% ipython --no-banner

In [1]: import numpy as np

In [2]: import numpy.linalg as la

In [3]: np.set_printoptions(precision=2, suppress=True, linewidth=100, sign=" ")

In [4]: tidy = lambda a: np.round(a, 2) + 0

In [5]: J = np.array([[0, 0, 0, 0, 1, 0, 1, 0],
   ...:     [0, 0, 0, 0, 0, 0, 0, 1],
   ...:     [0, 0, 0, 1, 1, 0, 0, 0],
   ...:     [0, 0, 1, 0, 0, 0, 0, 0],
   ...:     [1, 0, 1, 0, 0, 0, 1, 0],
   ...:     [0, 0, 0, 0, 0, 0, 1, 0],
   ...:     [1, 0, 0, 0, 1, 1, 0, 0],
   ...:     [0, 1, 0, 0, 0, 0, 0, 0]])

In [6]: np.all(la.eigvalsh(J) > 0)
Out[6]: np.False_

In [7]: tidy(la.eigvalsh(J).min())
Out[7]: np.float64(-1.74)

In [8]: la.cholesky(J)
LinAlgError: Matrix is not positive definite


In [9]: [round(float(la.det(J[:i, :i])), 2) + 0 for i in range(1, 9)]
Out[9]: [0.0, 0.0, 0.0, 0.0, 0.0, 0.0, 0.0, 1.0]

In [10]: rng = np.random.default_rng(5358)

In [11]: A2 = J + rng.integers(-2, 3, (8, 7)) @ rng.integers(-2, 3, (7, 8))

In [12]: print(A2)
[[  4   9  -1   6  -1  -4  -5   0]
 [  1  -6   6   5   7   1  -5  -3]
 [ -4  -4  10  -1   8  10   7   1]
 [ -3  12  -8   5  -6   3  -9   5]
 [  5   6   5   8   5  -4 -10  -5]
 [  7  -5   4   0   2  -8   4  -4]
 [  2  -5  -7   7  -5  -4 -10  -3]
 [  4  -4  -1  -9  -4  -4  13  -3]]

In [13]: la.matrix_rank(A2 - J, tol=1e-8)
Out[13]: np.int64(7)

In [14]: evals, evecs = la.eigh(J)

In [15]: x0 = np.array([1, 1, 3, 3, 2, 3, 3, 0])

In [16]: (np.sign(evecs[:, -1].round(6)) == np.sign(evecs[0, -1].round(6))).astype(int)
Out[16]: array([ 1,  0,  1,  1,  1,  1,  1,  0])

In [17]: x0 @ J @ x0
Out[17]: np.int64(70)

In [18]: tidy(x0 @ J @ x0 / (x0 @ x0)), tidy(evals[0]), tidy(evals[-1])
Out[18]: (np.float64(1.67), np.float64(-1.74), np.float64(2.33))

In [19]: M = np.load("a.npy")

In [20]: M
Out[20]: 
array([[-1.3,  0. , -0.1,  0.9,  1.4,  0.9],
       [ 0.8,  0.7, -0.6,  0.4,  1.9, -1.7],
       [ 0.6, -0.3,  0.2, -0.8, -0.3, -0.7],
       [ 0.3,  0.9,  0.4,  1.1, -0.6, -0.5],
       [-1. , -0.3,  0. , -0.5,  0. ,  0.5],
       [-0.8,  0.4, -0.3,  0.3,  0.4,  0.2],
       [-0.4,  1.1, -1.6,  1.1, -0.2, -1.9],
       [-0.3,  0.6, -0.5,  1.3, -2.1,  1.1],
       [-0.7, -0.5, -2.7, -0.2, -0.1, -1.7],
       [ 0.3, -0.3, -1.4, -1.3,  0.7, -0.7],
       [ 0.2, -0.5,  0.3, -0.5,  1. , -1.5],
       [ 0.4,  1.5,  0. ,  1. ,  0. , -0.7],
       [ 0.8,  0.9, -0.2, -0.4, -1.2,  1.7]])

In [21]: Ac = M - M.mean(axis=0)

In [22]: evecs = la.svd(Ac)[2][:5]

In [23]: A2 = Ac - Ac @ evecs.T @ evecs

In [24]: la.norm(A2, axis=1).round(6).argmax()
Out[24]: np.int64(7)

In [25]: print(tidy((Ac @ evecs.T).std(axis=0)))
[ 1.37  0.98  0.91  0.81  0.49]

In [26]: tidy(np.cov(Ac @ evecs.T, rowvar=False))
Out[26]: 
array([[ 2.03,  0.  ,  0.  ,  0.  ,  0.  ],
       [ 0.  ,  1.05,  0.  ,  0.  ,  0.  ],
       [ 0.  ,  0.  ,  0.89,  0.  ,  0.  ],
       [ 0.  ,  0.  ,  0.  ,  0.72,  0.  ],
       [ 0.  ,  0.  ,  0.  ,  0.  ,  0.27]])

In [27]: tidy(la.norm(A2) / la.norm(Ac))
Out[27]: np.float64(0.1)

In [28]: G = np.cov(M, rowvar=False)

In [29]: tidy(M.std(axis=0))
Out[29]: array([ 0.68,  0.65,  0.86,  0.82,  1.02,  1.13])

In [30]: np.argsort(-M.std(axis=0).round(6), kind="stable")
Out[30]: array([ 5,  4,  2,  3,  0,  1])

In [31]: u, v = M[3], M[11]

In [32]: tidy(u @ u)
Out[32]: np.float64(2.88)

In [33]: pr = (u @ v) / (u @ u) * u

In [34]: tidy(la.norm(u + v) ** 2 + la.norm(u - v) ** 2)
Out[34]: np.float64(13.56)

In [35]: tidy((v - pr) @ u)
Out[35]: np.float64(0.0)

In [36]: tidy(v - pr)
Out[36]: array([ 0.1 ,  0.59, -0.41, -0.12,  0.61, -0.19])

In [37]: labels = M[:, 2] > np.median(M[:, 2])

In [38]: u = M[labels].mean(axis=0) - M[~labels].mean(axis=0)

In [39]: tidy(u)
Out[39]: array([-0.09, -0.2 ,  1.18,  0.03,  0.34,  0.1 ])

In [40]: tidy((((M - M.mean(axis=0)) @ u > 0) == labels).mean())
Out[40]: np.float64(0.85)

In [41]: W2 = M[[0, 6]].astype(float)

In [42]: for _ in range(4):
    ...:     labels = la.norm(M[:, None] - W2, axis=-1).argmin(axis=1)
    ...:     W2 = np.array([M[labels == j].mean(axis=0) for j in range(2)])
    ...: 

In [43]: labels
Out[43]: array([ 0,  1,  1,  0,  0,  0,  1,  0,  1,  1,  1,  1,  0])

In [44]: print(np.bincount(labels))
[ 6  7]

In [45]: tidy(W2)
Out[45]: 
array([[-0.38,  0.42, -0.12,  0.45, -0.35,  0.65],
       [ 0.17,  0.24, -0.83, -0.04,  0.43, -1.27]])

In [46]: tidy(W2[1] - W2[0])
Out[46]: array([ 0.55, -0.17, -0.71, -0.49,  0.78, -1.92])

In [47]: arr = np.loadtxt("layer7.csv", delimiter=",")

In [48]: arr
Out[48]: 
array([[ 0.,  0.,  0.,  0.,  0.,  0.,  0.,  0.,  0.,  0.,  0.,  0.],
       [ 0.,  0.,  0.,  0.,  1.,  0.,  0.,  1.,  0.,  0.,  0.,  0.],
       [ 0.,  0.,  0.,  1.,  0.,  1.,  0.,  0.,  0.,  0.,  0.,  0.],
       [ 0.,  0.,  1.,  0.,  0.,  0.,  0.,  1.,  1.,  0.,  0.,  0.],
       [ 0.,  1.,  0.,  0.,  0.,  0.,  0.,  0.,  0.,  0.,  0.,  1.],
       [ 0.,  0.,  1.,  0.,  0.,  0.,  1.,  0.,  0.,  0.,  0.,  1.],
       [ 0.,  0.,  0.,  0.,  0.,  1.,  0.,  1.,  0.,  0.,  0.,  1.],
       [ 0.,  1.,  0.,  1.,  0.,  0.,  1.,  0.,  1.,  1.,  0.,  0.],
       [ 0.,  0.,  0.,  1.,  0.,  0.,  0.,  1.,  0.,  1.,  0.,  0.],
       [ 0.,  0.,  0.,  0.,  0.,  0.,  0.,  1.,  1.,  0.,  1.,  0.],
       [ 0.,  0.,  0.,  0.,  0.,  0.,  0.,  0.,  0.,  1.,  0.,  1.],
       [ 0.,  0.,  0.,  0.,  1.,  1.,  1.,  0.,  0.,  0.,  1.,  0.]])

In [49]: la.cholesky(arr)
LinAlgError: Matrix is not positive definite


In [50]: np.all(la.eigvalsh(arr) > 0)
Out[50]: np.False_

In [51]: def softmax(z):
    ...:     e = np.exp(z - z.max(axis=-1, keepdims=True))
    ...:     return e / e.sum(axis=-1, keepdims=True)
    ...: 

In [52]: tidy(softmax(10 * arr[1]))
Out[52]: array([ 0. ,  0. ,  0. ,  0. ,  0.5,  0. ,  0. ,  0.5,  0. ,  0. ,  0. ,  0. ])

In [53]: tidy(softmax(arr).sum(axis=1))
Out[53]: array([ 1.,  1.,  1.,  1.,  1.,  1.,  1.,  1.,  1.,  1.,  1.,  1.])

In [54]: print(tidy(softmax(arr[1] + -3)))
[ 0.06  0.06  0.06  0.06  0.18  0.06  0.06  0.18  0.06  0.06  0.06  0.06]

In [55]: S = arr @ arr.T / np.sqrt(12)

In [56]: tidy(softmax(S))
Out[56]: 
array([[ 0.08,  0.08,  0.08,  0.08,  0.08,  0.08,  0.08,  0.08,  0.08,  0.08,  0.08,  0.08],
       [ 0.07,  0.12,  0.07,  0.09,  0.07,  0.07,  0.09,  0.07,  0.09,  0.09,  0.07,  0.09],
       [ 0.07,  0.07,  0.13,  0.07,  0.07,  0.07,  0.09,  0.09,  0.09,  0.07,  0.07,  0.09],
       [ 0.06,  0.08,  0.06,  0.15,  0.06,  0.08,  0.08,  0.08,  0.08,  0.11,  0.06,  0.06],
       [ 0.07,  0.07,  0.07,  0.07,  0.13,  0.09,  0.09,  0.09,  0.07,  0.07,  0.09,  0.07],
       [ 0.06,  0.06,  0.06,  0.09,  0.09,  0.15,  0.09,  0.09,  0.06,  0.06,  0.09,  0.09],
       [ 0.06,  0.08,  0.08,  0.08,  0.08,  0.08,  0.15,  0.06,  0.08,  0.08,  0.08,  0.08],
       [ 0.05,  0.05,  0.07,  0.07,  0.07,  0.07,  0.05,  0.23,  0.1 ,  0.07,  0.07,  0.07],
       [ 0.06,  0.08,  0.08,  0.08,  0.06,  0.06,  0.08,  0.11,  0.15,  0.08,  0.08,  0.06],
       [ 0.06,  0.08,  0.06,  0.11,  0.06,  0.06,  0.08,  0.08,  0.08,  0.15,  0.06,  0.08],
       [ 0.07,  0.07,  0.07,  0.07,  0.09,  0.09,  0.09,  0.09,  0.09,  0.07,  0.12,  0.07],
       [ 0.06,  0.08,  0.08,  0.06,  0.06,  0.08,  0.08,  0.08,  0.06,  0.08,  0.06,  0.2 ]])

In [57]: tidy(softmax(S)[1] @ arr)
Out[57]: array([ 0.  ,  0.14,  0.16,  0.23,  0.22,  0.25,  0.23,  0.49,  0.25,  0.23,  0.18,  0.3 ])
